$ python3 -q
>>> import numpy as np
>>> import numpy.linalg as la
>>> np.set_printoptions(precision=1, suppress=True, linewidth=160)
>>> rd = lambda a: np.round(a, 1) + 0
>>> F = np.load("case0.npy")
>>> F
array([[-1,  0, -3],
       [ 0,  0,  2],
       [ 0,  0,  0],
       [ 0,  0,  0]])
>>> np.abs(np.diag(la.qr(F)[1])) > 1e-9
array([ True, False, False])
>>> np.unique(F.round(6), axis=0).shape
(3, 3)
>>> rd(np.trace(la.pinv(F) @ F))
np.float64(2.0)
>>> la.lstsq(F[:-1].T, F[-1])[2]
np.int32(2)
>>> Uu, sigma, vt = la.svd(F)
>>> np.argmax(sigma[:-1] / (sigma[1:] + 1e-6)) + 1
np.int64(2)
>>> Y = Uu[:, :2] @ np.diag(sigma[:2]) @ vt[:2]
>>> rd(la.norm(F - Y, 2)), sigma[2]
(np.float64(0.0), np.float64(0.0))
>>> rd(np.abs(F - Y).max())
np.float64(0.0)
>>> rd(Y)
array([[-1.,  0., -3.],
       [ 0.,  0.,  2.],
       [ 0.,  0.,  0.],
       [ 0.,  0.,  0.]])
>>> J = np.load("out4.npy")
>>> J
array([[ 0., -3., -5.],
       [-3.,  0.,  0.],
       [-5.,  0.,  0.]])
>>> w, V = la.eigh(J)
>>> x = np.array([3, 2, 3])
>>> (np.sign(V[:, -1].round(6)) == np.sign(V[0, -1].round(6))).astype(int)
array([1, 0, 0])
>>> rd(V * np.maximum(w, 0) @ V.T)
array([[ 2.9, -1.5, -2.5],
       [-1.5,  0.8,  1.3],
       [-2.5,  1.3,  2.1]])
>>> Uu, sigma, vt = la.svd(J)
>>> V = vt[:(sigma > 1e-8).sum()]
>>> rng = np.random.default_rng(7526)
>>> x = J[0] + 5 * J[2] + rng.integers(2) * np.eye(3)[2]
>>> x
array([-25.,  -3.,  -5.])
>>> rd(np.diag(V.T @ V))
array([1. , 0.3, 0.7])
>>> rd(la.eigvalsh(J).min())
np.float64(-5.8)
>>> A = np.load("mat.npy")
>>> A
array([[0, 1, 0, 1],
       [1, 0, 1, 0],
       [0, 1, 0, 0],
       [1, 0, 0, 0]])
>>> # symmetric, so the eigenvalues are real
>>> rd(la.eigvals(A))
array([-1.6,  1.6, -0.6,  0.6])
>>> w, V = la.eigh(A)
>>> rd(np.abs(V[:, -1]))
array([0.6, 0.6, 0.4, 0.4])
>>> (w > 1e-8).sum(), (w < -1e-8).sum()
(np.int64(2), np.int64(2))
>>> rd(V.T @ A @ V)
array([[-1.6,  0. ,  0. ,  0. ],
       [ 0. , -0.6,  0. ,  0. ],
       [ 0. ,  0. ,  0.6,  0. ],
       [ 0. ,  0. ,  0. ,  1.6]])
>>> rd(V.T @ V)
array([[1., 0., 0., 0.],
       [0., 1., 0., 0.],
       [0., 0., 1., 0.],
       [0., 0., 0., 1.]])
>>> np.abs(V[:, -1]).round(6).argmax()
np.int64(0)
>>> rd(V @ np.diag(w) @ V.T)
array([[0., 1., 0., 1.],
       [1., 0., 1., 0.],
       [0., 1., 0., 0.],
       [1., 0., 0., 0.]])
>>> rd(la.svd(A, compute_uv=False))
array([1.6, 1.6, 0.6, 0.6])
>>> rd(la.eigvalsh(A + 3 * np.eye(4)))
array([1.4, 2.4, 3.6, 4.6])
>>> [round(float(la.det(A[:i, :i])), 2) + 0 for i in range(1, 5)]
[0.0, -1.0, 0.0, 1.0]
>>> np.all(la.eigvalsh(A) > 0)
np.False_
>>> rd(la.eigvalsh(A).min())
np.float64(-1.6)
>>> M = np.array([[-48.7, 4.2, 8.7],
...     [-0.9, 1.4, -1.2],
...     [-0.5, 0.9, -0.8],
...     [-0.3, 0.6, -0.6],
...     [0.2, -0.5, 0.6],
...     [0.9, -2.0, 5.1],
...     [1.6, 0.4, 7.4],
...     [2.8, 4.5, 8.5],
...     [3.8, 7.6, 8.8],
...     [11.3, 25.7, 7.5]])
>>> Xc = (M - M.mean(axis=0)) / M.std(axis=0)
>>> Xc.std(axis=0)
array([1., 1., 1.])
>>> np.argwhere(np.abs(Xc) > 2)
array([[0, 0],
       [9, 1]])
>>> coef = la.lstsq(np.delete(Xc, 2, axis=1), Xc[:, 2])[0]
>>> rd(1 - np.var(Xc[:, 2] - np.delete(Xc, 2, axis=1) @ coef))
np.float64(0.3)
